% python3 -q
>>> import numpy as np
>>> from numpy import linalg as LA
>>> np.set_printoptions(suppress=True, linewidth=160)
>>> X = np.array([[-5, -1, -5], [3, 0, 2], [4, -1, 1]])
>>> X
array([[-5, -1, -5],
       [ 3,  0,  2],
       [ 4, -1,  1]])
>>> rank = LA.matrix_rank(X)
>>> rank
np.int64(2)
>>> N = LA.svd(X)[2][rank:].T
>>> [int(LA.matrix_rank(np.delete(X, i, axis=0))) for i in range(3)]
[2, 2, 2]
>>> np.round(N @ N.T, 1)
array([[ 0.1,  0.3, -0.2],
       [ 0.3,  0.7, -0.4],
       [-0.2, -0.4,  0.2]])
>>> np.allclose(X @ N, 0)
True
>>> N.shape
(3, 1)
>>> data = np.array([[1, 0], [0, 1]])
>>> low = LA.cholesky(data)
>>> low
array([[1., 0.],
       [0., 1.]])
>>> LA.eigvalsh(data).min() > 0
np.True_
>>> np.diag(low) ** 2
array([1., 1.])
>>> data / np.sqrt(np.outer(np.diag(data), np.diag(data)))
array([[1., 0.],
       [0., 1.]])
>>> x = np.array([0, 3])
>>> rhs = data @ x
>>> rhs
array([0, 3])
>>> np.round(LA.solve(data, rhs), 1)
array([0., 3.])
>>> np.round(LA.solve(data, -3 * rhs), 1)
array([ 0., -9.])
>>> data.T @ data
array([[1, 0],
       [0, 1]])
>>> np.round(LA.svd(data, compute_uv=False), 1)
array([1., 1.])
>>> data[:, 0] @ data[:, 1]
np.int64(0)
>>> A2 = data / np.sqrt((data ** 2).mean(axis=1, keepdims=True))
>>> LA.matrix_rank(A2) == LA.matrix_rank(data)
np.True_
>>> LA.matrix_rank(data - data.mean(axis=1, keepdims=True))
np.int64(1)
>>> data - data.mean(axis=1, keepdims=True)
array([[ 0.5, -0.5],
       [-0.5,  0.5]])
>>> W = np.array([[0, -3, -3, -1, -2, -1], [0, 3, 0, -2, -1, 1]])
>>> coef = np.array([0, 0, 1, 3, 0, 1])
>>> H = np.maximum(data @ W + coef, 0)
>>> (H > 0).astype(int)
array([[0, 0, 0, 1, 0, 0],
       [0, 1, 1, 1, 0, 1]])
>>> cent = np.array([[2, 2, -2],
...     [-1, -1, 0],
...     [2, -2, 0],
...     [-1, 1, 0],
...     [1, 0, 1],
...     [-1, -1, 0]])
>>> (H @ cent).round(6).argmax(axis=1)
array([1, 2])
>>> K = np.loadtxt("dump.csv", delimiter=",")
>>> K.round(1) + 0
array([[0.3, 0.1, 0.3, 0.3],
       [0.1, 0. , 0.1, 0.1],
       [0.3, 0.1, 0.3, 0.3],
       [0.3, 0.1, 0.3, 0.3]])
>>> # column 2 repeats column 0
>>> U, sv, VT = LA.svd(K)
>>> sv.round(1) + 0
array([1., 0., 0., 0.])
>>> A2 = U[:, :1] @ np.diag(sv[:1]) @ VT[:1]
>>> round(LA.norm(K - A2) / LA.norm(K), 1)
np.float64(0.0)
>>> LA.matrix_rank(A2)
np.int64(1)
>>> x = np.array([2, 2])
>>> [p for p in range(1, 25) if np.allclose(LA.matrix_power(data, p), np.eye(2))]
[1, 2, 3, 4, 5, 6, 7, 8, 9, 10, 11, 12, 13, 14, 15, 16, 17, 18, 19, 20, 21, 22, 23, 24]
>>> 2 - LA.matrix_rank(data - np.eye(2), tol=1e-8)
np.int64(2)
>>> m1 = np.loadtxt("x.csv", delimiter=",")
>>> m1.round(1)
array([[-2.7, -0.1, -1.2,  0.6],
       [-1. , -1.8,  2. , -1. ],
       [ 0.7, -2. , -0.4,  2.1],
       [-0.5,  1.3,  1.9,  1.9]])
>>> A2 = LA.inv(m1)
>>> np.round(m1 @ A2, 1) + 0
array([[1., 0., 0., 0.],
       [0., 1., 0., 0.],
       [0., 0., 1., 0.],
       [0., 0., 0., 1.]])
>>> np.round(LA.det(m1) * A2, 1)
array([[ 24.2,   8.8,  -6.6,   4.4],
       [  1.3,  16. ,  18. , -12. ],
       [ 10.6, -17.8,   3.8, -16.9],
       [ -5.2,   8.8, -18.6, -16.7]])
>>> np.round(LA.inv(A2), 1)
array([[-2.7, -0.1, -1.2,  0.6],
       [-1. , -1.8,  2. , -1. ],
       [ 0.7, -2. , -0.4,  2.1],
       [-0.5,  1.3,  1.9,  1.9]])
>>> (np.abs(A2) > 1e-9).astype(int)
array([[1, 1, 1, 1],
       [1, 1, 1, 1],
       [1, 1, 1, 1],
       [1, 1, 1, 1]])
>>> np.round(LA.cond(m1), 1)
np.float64(1.0)
>>> J = np.loadtxt("data.csv", delimiter=",")
>>> J
array([[0., 0., 1.],
       [0., 0., 1.],
       [1., 1., 0.]])
>>> proj = np.triu(np.array([[3, 3], [-1, 3]]), 1) + np.eye(2)
>>> A2 = proj @ data @ LA.inv(proj)
>>> np.poly(A2)
array([ 1., -2.,  1.])
>>> LA.matrix_rank(A2)
np.int64(2)
>>> LA.matrix_rank(J, rtol=0.1)
np.int64(2)
>>> th = np.radians(45)
>>> r_ = np.eye(3)
>>> r_[2, 2] = r_[0, 0] = np.cos(th)
>>> r_[2, 0], r_[0, 2] = -np.sin(th), np.sin(th)
>>> r_.round(1)
array([[ 0.7,  0. ,  0.7],
       [ 0. ,  1. ,  0. ],
       [-0.7,  0. ,  0.7]])
>>> A2 = J @ r_.T
>>> np.round(LA.det(r_), 1), round(float(np.trace(r_)), 1)
(np.float64(1.0), 2.4)
>>> np.allclose(J @ J.T, A2 @ A2.T)
True
>>> np.round(np.abs(A2 - J).max(axis=0), 1)
array([0.7, 0. , 0.7])
>>> A2.round(1)
array([[ 0.7,  0. ,  0.7],
       [ 0.7,  0. ,  0.7],
       [ 0.7,  1. , -0.7]])
>>> W0 = np.load("mat.npy")
>>> W0
array([[-2,  2, -1,  2],
       [ 2, -1,  0,  2],
       [ 6, -2, -1, 10]])
>>> u, g = W0[2], W0[0]
>>> u @ g
np.int64(5)
>>> p = (u @ g) / (u @ u) * u
>>> LA.matrix_rank(np.outer(u, g))
np.int64(1)
>>> np.round(g - p, 1)
array([-2.2,  2.1, -1. ,  1.6])
>>> p.round(1) + 0
array([ 0.2, -0.1,  0. ,  0.4])
>>> np.argwhere(np.triu(J))
array([[0, 2],
       [1, 2]])
>>> np.trace(J @ J @ J) // 6
np.float64(0.0)
>>> low = np.diag(J.sum(axis=1)) - J
>>> (LA.eigvalsh(low) < 1e-8).sum()
np.int64(1)
>>> LA.matrix_rank(low)
np.int64(2)
>>> round(LA.det(low[1:, 1:]))
1
>>> low @ np.ones(3)
array([0., 0., 0.])
>>> arr = np.loadtxt("m.csv", delimiter=",")
>>> arr
array([[18.,  0.],
       [ 0.,  2.]])
>>> A2 = np.array([[8, 5], [6, -4]])
>>> cent = np.kron(A2, arr)
>>> cent
array([[144.,   0.,  90.,   0.],
       [  0.,  16.,   0.,  10.],
       [108.,   0., -72.,  -0.],
       [  0.,  12.,  -0.,  -8.]])
>>> O = arr.astype(float).copy()
>>> for j in range(2):
...     O[:, j] -= O[:, :j] @ (O[:, :j].T @ O[:, j])
...     O[:, j] /= LA.norm(O[:, j])
... 
>>> O
array([[1., 0.],
       [0., 1.]])
>>> O.T @ arr
array([[18.,  0.],
       [ 0.,  2.]])
>>> evals, evecs = LA.eigh(arr)
>>> x = np.array([-8, 7])
>>> round(x @ arr @ x / (x @ x), 1), evals[0], evals[-1]
(np.float64(11.1), np.float64(2.0), np.float64(18.0))
>>> x = np.array([0, 2])
>>> a = np.maximum(data @ x, 0)
>>> np.flatnonzero(a > 1e-9)
array([1])
>>> data * (a > 1e-9)[:, None]
array([[0, 0],
       [0, 1]])
>>> a
array([0, 2])
>>> np.round(np.sort(LA.eigvals(arr)), 1)
array([ 2., 18.])
>>> np.prod(np.diag(arr)), round(float(LA.det(arr)), 1)
(np.float64(36.0), 36.0)
>>> A = np.load("test11.npy")
>>> A.round(1)
array([[0.5, 0. , 0.5, 0. ],
       [0. , 0.3, 0.3, 0.3],
       [0. , 0. , 1. , 0. ],
       [0. , 0.3, 0. , 0.7]])
>>> th = np.radians(15)
>>> r_ = np.eye(4)
>>> r_[0, 0] = r_[1, 1] = np.cos(th)
>>> r_[0, 1], r_[1, 0] = -np.sin(th), np.sin(th)
>>> r_.round(1)
array([[ 1. , -0.3,  0. ,  0. ],
       [ 0.3,  1. ,  0. ,  0. ],
       [ 0. ,  0. ,  1. ,  0. ],
       [ 0. ,  0. ,  0. ,  1. ]])
>>> A2 = A @ r_.T
>>> np.round(np.abs(A2 - A).max(axis=0), 1)
array([0.1, 0.1, 0. , 0. ])
>>> np.round(LA.svd(A, compute_uv=False), 1), np.round(LA.svd(A2, compute_uv=False), 1)
(array([1.2, 0.9, 0.4, 0.1]), array([1.2, 0.9, 0.4, 0.1]))
>>> A2.round(1)
array([[ 0.5,  0.1,  0.5,  0. ],
       [-0.1,  0.3,  0.3,  0.3],
       [ 0. ,  0. ,  1. ,  0. ],
       [-0.1,  0.3,  0. ,  0.7]])
